% python3 -q
>>> import numpy as np
>>> np.set_printoptions(precision=4, suppress=True, linewidth=160)
>>> X = np.loadtxt("x.csv", delimiter=",")
>>> print(X)
[[ 2.  3.  2.  3.]
 [-3. -2. -3. -2.]
 [ 2.  3.  2.  3.]
 [-3. -2. -3. -2.]]
>>> # null space of dimension 2
>>> print(np.allclose(X[:-1].T @ np.linalg.lstsq(X[:-1].T, X[-1])[0], X[-1]))
True
>>> print(np.unique(X.round(6), axis=0).shape)
(2, 4)
>>> proj = np.triu(np.array([[-3, 3, 2, -4], [-5, 5, 2, 0], [-3, -1, -1, 3], [-2, -1, -4, -2]]), 1) + np.eye(4)
>>> B = proj @ X @ np.linalg.inv(proj)
>>> print(B)
[[  9. -16.  23. -22.]
 [  1.   1.  -3.  17.]
 [ -7.  18. -29.  56.]
 [ -3.   7. -11.  19.]]
>>> Uu, sv, Vh = np.linalg.svd(B)
>>> V = Vh[:(sv > 1e-8).sum()]
>>> rng = np.random.default_rng(317)
>>> x = B[0] + -3 * B[2] + rng.integers(2) * np.eye(4)[0]
>>> print(x)
[  30.  -70.  110. -190.]
>>> print(V.T @ V)
[[ 0.1667 -0.2222  0.2778  0.1111]
 [-0.2222  0.3148 -0.4074 -0.0185]
 [ 0.2778 -0.4074  0.537  -0.0741]
 [ 0.1111 -0.0185 -0.0741  0.9815]]
>>> print(np.allclose(V.T @ V @ x, x))
True
>>> x = np.array([3, -3, 3, 0])
>>> h1 = np.maximum(X @ x, 0)
>>> print(np.tanh(X @ x))
[ 0.9951 -1.      0.9951 -1.    ]
>>> print(np.flatnonzero(h1 > 1e-9))
[0 2]
>>> print(np.maximum(X @ x, 0) - np.maximum(-X @ x, 0))
[  3. -12.   3. -12.]
>>> M = np.array([[3, 0, 0, 2], [1, 3, 2, 2], [0, 0, 1, 0], [0, 3, 1, 2], [2, 3, 2, 0]])
>>> M[-1] = M[0] + 3 * M[1]
>>> print(M)
[[3 0 0 2]
 [1 3 2 2]
 [0 0 1 0]
 [0 3 1 2]
 [6 9 6 8]]
>>> C2 = X.T @ X
>>> print(C2)
[[26. 24. 26. 24.]
 [24. 26. 24. 26.]
 [26. 24. 26. 24.]
 [24. 26. 24. 26.]]
>>> print(np.round(np.linalg.svd(X, compute_uv=False) ** 2, 4) + 0)
[100.   4.   0.   0.]
>>> print((X @ X.T).shape)
(4, 4)
>>> B = np.array([[-1, 1], [0, 0], [2, 2], [0, 1]])
>>> print(np.vstack([M, B.T]).shape)
(7, 4)
>>> print(np.einsum("ik,kj->ij", M, B))
[[-3  5]
 [ 3  7]
 [ 2  2]
 [ 2  4]
 [ 6 26]]
>>> print(B.T @ M.T)
[[-3  3  2  2  6]
 [ 5  7  2  4 26]]
>>> print(np.linalg.matrix_rank(M @ B))
2
>>> J = np.loadtxt("sample16.csv", delimiter=",")
>>> print(J)
[[-1. -2.  1.  1.  0.]
 [ 0. -2.  0.  0.  0.]
 [ 0.  0. -1. -2. -1.]
 [ 0.  0.  0.  0. -1.]
 [ 0.  0.  0.  0.  0.]]
>>> C2 = J.T @ J
>>> print(np.round(np.linalg.eigvalsh(C2)[::-1], 4) + 0)
[11.0722  5.4887  1.0701  0.369   0.    ]
>>> print(np.trace(C2), (J ** 2).sum())
18.0 18.0
>>> print(np.allclose(C2, C2.T))
True
>>> print((J @ J.T).shape)
(5, 5)
>>> print(C2)
[[ 1.  2. -1. -1.  0.]
 [ 2.  8. -2. -2.  0.]
 [-1. -2.  2.  3.  1.]
 [-1. -2.  3.  5.  2.]
 [ 0.  0.  1.  2.  2.]]
>>> W0 = np.loadtxt("data.csv", delimiter=",")
>>> print(W0)
[[-0.8538 -0.7699  0.6169]
 [-0.6805 -0.6527  0.3452]
 [-0.4621 -0.1974  0.4462]
 [-0.4136  0.508   0.8144]
 [-0.9974 -0.9961  0.8937]
 [ 0.982   0.9562 -0.8668]
 [ 0.6963 -0.04   -0.8337]
 [ 0.6911  0.8617  0.1194]
 [-0.9789 -0.8896  0.9329]
 [-0.8996 -0.8896  0.537 ]
 [-0.1684  0.3627  0.537 ]
 [ 0.971   0.8511 -0.9246]
 [ 0.5441  0.5784 -0.1781]
 [ 0.9981  0.9952 -0.9402]
 [-0.4699  0.3275  0.7699]
 [ 0.9978  0.9985 -0.7932]
 [-0.9767 -0.9871  0.493 ]
 [ 0.7352  0.4136 -0.6858]
 [-0.7531 -0.9015 -0.1194]]
>>> print(round(float(np.linalg.norm(W0) ** 2 / np.linalg.norm(W0, 2) ** 2), 4))
1.1405
>>> print(round(np.linalg.norm(W0, 1), 4), np.round(np.linalg.norm(W0, np.inf), 4))
14.2696 2.9335
>>> print(np.linalg.norm(W0, axis=0))
[3.4362 3.2852 2.9646]
>>> proj = np.triu(np.array([[2, 0, 2, 1, 0],
...     [1, 2, 1, 1, 1],
...     [2, 2, 0, 1, 1],
...     [1, 1, 0, 1, 0],
...     [1, 0, 1, 2, 2]]), 1) + np.eye(5)
>>> B = proj @ J @ np.linalg.inv(proj)
>>> print(B)
[[-1. -2.  3. -3. -4.]
 [ 0. -2.  1. -1. -1.]
 [ 0.  0. -1. -1. -1.]
 [ 0.  0.  0.  0. -1.]
 [ 0.  0.  0.  0.  0.]]
>>> print(proj @ J - J @ proj)
[[ 0.  0.  2. -2. -2.]
 [ 0.  0.  1.  0.  0.]
 [ 0.  0.  0.  1.  0.]
 [ 0.  0.  0.  0.  0.]
 [ 0.  0.  0.  0.  0.]]
>>> print(round(np.linalg.det(B), 4))
0.0
>>> x = np.array([1, 1, -1])
>>> print(W0 * x)
[[-0.8538 -0.7699 -0.6169]
 [-0.6805 -0.6527 -0.3452]
 [-0.4621 -0.1974 -0.4462]
 [-0.4136  0.508  -0.8144]
 [-0.9974 -0.9961 -0.8937]
 [ 0.982   0.9562  0.8668]
 [ 0.6963 -0.04    0.8337]
 [ 0.6911  0.8617 -0.1194]
 [-0.9789 -0.8896 -0.9329]
 [-0.8996 -0.8896 -0.537 ]
 [-0.1684  0.3627 -0.537 ]
 [ 0.971   0.8511  0.9246]
 [ 0.5441  0.5784  0.1781]
 [ 0.9981  0.9952  0.9402]
 [-0.4699  0.3275 -0.7699]
 [ 0.9978  0.9985  0.7932]
 [-0.9767 -0.9871 -0.493 ]
 [ 0.7352  0.4136  0.6858]
 [-0.7531 -0.9015  0.1194]]
>>> print(np.sign((W0 @ x).round(6)))
[-1. -1. -1. -1. -1.  1.  1.  1. -1. -1. -1.  1.  1.  1. -1.  1. -1.  1. -1.]
>>> print(W0 @ np.eye(3)[0])
[-0.8538 -0.6805 -0.4621 -0.4136 -0.9974  0.982   0.6963  0.6911 -0.9789 -0.8996 -0.1684  0.971   0.5441  0.9981 -0.4699  0.9978 -0.9767  0.7352 -0.7531]
>>> D = np.linalg.norm(W0[:, None] - W0[None], axis=-1)
>>> print(D.shape)
(19, 19)
>>> print(np.linalg.matrix_rank(D ** 2))
5
>>> print(D[:5, :5])
[[0.     0.3429 0.7144 1.3659 0.3852]
 [0.3429 0.     0.515  1.2801 0.7206]
 [0.7144 0.515  0.     0.7972 1.0605]
 [1.3659 1.2801 0.7972 0.     1.6154]
 [0.3852 0.7206 1.0605 1.6154 0.    ]]
>>> F = np.array([[1, 0, 0, 0], [3, 1, 0, 0], [1, 3, 1, 0], [2, 3, 3, 1]])
>>> B = np.array([[4, 0, 1], [2, 8, -2], [-2, 2, 8], [8, 5, -2]])
>>> print(F @ B)
[[ 4  0  1]
 [14  8  1]
 [ 8 26  3]
 [16 35 18]]
>>> print(np.linalg.matrix_rank(F @ B))
3
>>> print(np.vstack([F, B.T]).shape)
(7, 4)
>>> mat = np.load("dump.npy")
>>> print(mat)
[[-2 -1  0  1  2]
 [ 3  4  5  6  7]
 [ 8  9 10 11 12]]
>>> Uu, sv, Vh = np.linalg.svd(mat)
>>> print(sv.round(4) + 0)
[25.3642  3.4144  0.    ]
>>> B = Uu[:, :2] @ np.diag(sv[:2]) @ Vh[:2]
>>> print(np.linalg.matrix_rank(mat, rtol=0.05))
2
>>> print(round(float(np.abs(mat - B).max()), 4))
0.0
>>> print(np.linalg.matrix_rank(B))
2
>>> print(np.round(np.linalg.norm(mat - B) / np.linalg.norm(mat), 4))
0.0
>>> print(round(np.trace(np.linalg.pinv(mat) @ mat), 4))
2.0
>>> print(np.allclose(mat[:-1].T @ np.linalg.lstsq(mat[:-1].T, mat[-1])[0], mat[-1]))
True
>>> print(np.abs(np.diag(np.linalg.qr(mat)[1])) > 1e-9)
[ True  True False]
>>> print(np.round(mat @ np.linalg.pinv(mat) @ mat, 4) + 0)
[[-2. -1.  0.  1.  2.]
 [ 3.  4.  5.  6.  7.]
 [ 8.  9. 10. 11. 12.]]
>>> x = np.array([1, 1, 1, 1])
>>> rhs = M @ x
>>> print(np.linalg.solve(M.T @ M, M.T @ rhs))
[1. 1. 1. 1.]
>>> print(np.round(np.linalg.pinv(M) @ M, 4) + 0)
[[1. 0. 0. 0.]
 [0. 1. 0. 0.]
 [0. 0. 1. 0.]
 [0. 0. 0. 1.]]
>>> print(np.linalg.lstsq(M, rhs)[0])
[1. 1. 1. 1.]
>>> rhs = rhs + 0.3 * rng.normal(size=5)
>>> print(rhs)
[ 4.8256  8.4299  1.1923  6.1222 29.4377]
>>> c, *_ = np.linalg.lstsq(M, rhs)
>>> print(c)
[0.9305 0.9858 1.1923 0.9862]
>>> arr = np.load("case16.npy")
>>> print(arr)
[[ 2.8209  7.9295  4.1504 -3.4552 -0.0337]
 [-1.5681  3.5507 -1.9756 -7.0328 -5.6187]
 [-3.7979 -2.6508 -5.2534 -4.3763 -5.639 ]
 [-1.4265  3.8136 -1.7728 -7.054  -5.5245]
 [-1.243  -7.3056 -1.9876  5.8105  2.7147]
 [ 2.4441 -1.6982  3.2389  6.6459  6.0402]
 [ 4.0711  4.8687  5.7158  2.4105  4.6087]
 [ 0.9298 -4.6673  1.0647  7.0522  5.1463]
 [ 1.0266  7.1226  1.6869 -6.024  -3.0134]
 [-3.0764  0.0266 -4.1649 -5.9905 -6.1076]
 [ 3.5797  7.4325  5.1573 -1.4258  1.8202]
 [-3.6542 -1.988  -5.0312 -4.8436 -5.8242]
 [ 2.7419  7.9376  4.0438 -3.6173 -0.1957]
 [ 2.5745  7.9369  3.817  -3.9409 -0.5266]
 [ 3.9068  6.6903  5.5692  0.0427  2.9931]
 [-1.1855 -7.2589 -1.9078  5.8693  2.7954]
 [ 3.7483  7.1347  5.3731 -0.7642  2.3648]
 [-3.5513 -7.472  -5.1203  1.5255 -1.7359]
 [ 4.0538  4.5252  5.6781  2.7634  4.8178]
 [ 4.0313  4.2378  5.6356  3.0431  4.9768]
 [ 3.6634  2.0274  5.0454  4.8171  5.8145]
 [-3.8479 -6.8832 -5.4976  0.2882 -2.7401]
 [ 3.7942  2.6323  5.2477  4.39    5.6449]
 [-2.2688  2.1045 -2.9846 -6.7634 -5.981 ]
 [ 4.0677  4.7797  5.7075  2.504   4.665 ]
 [ 0.7837  6.895   1.3486 -6.2384 -3.3329]
 [-3.7047 -7.2241 -5.3178  0.9492 -2.2152]
 [-2.716   1.024  -3.6352 -6.4142 -6.1007]
 [ 4.0603  4.6303  5.6912  2.6577  4.7562]
 [ 1.6757  7.6115  2.5863 -5.3163 -2.075 ]
 [-2.553   1.4349 -3.3974 -6.5608 -6.0693]]
>>> def softmax(z):
...     e = np.exp(z - z.max(axis=-1, keepdims=True))
...     return e / e.sum(axis=-1, keepdims=True)
... 
>>> print(np.round(softmax(10 * arr[2]), 4) + 0)
[0. 1. 0. 0. 0.]
>>> print(softmax(arr).sum(axis=1))
[1. 1. 1. 1. 1. 1. 1. 1. 1. 1. 1. 1. 1. 1. 1. 1. 1. 1. 1. 1. 1. 1. 1. 1. 1. 1. 1. 1. 1. 1. 1.]
>>> print(softmax(arr[2]))
[0.196  0.6172 0.0457 0.1099 0.0311]
>>> scores = arr @ arr.T / np.sqrt(5)
>>> print(softmax(scores)[2] @ arr)
[-3.7013 -2.2379 -5.1054 -4.6536 -5.7403]
>>> print(softmax(scores).round(6).argmax(axis=1))
[ 0  1  2  3  4  5  6  7  8  9 10 11 12 13 14 15 16 17 18 19 20 21 22 23 24 25 26 27 28 29 30]
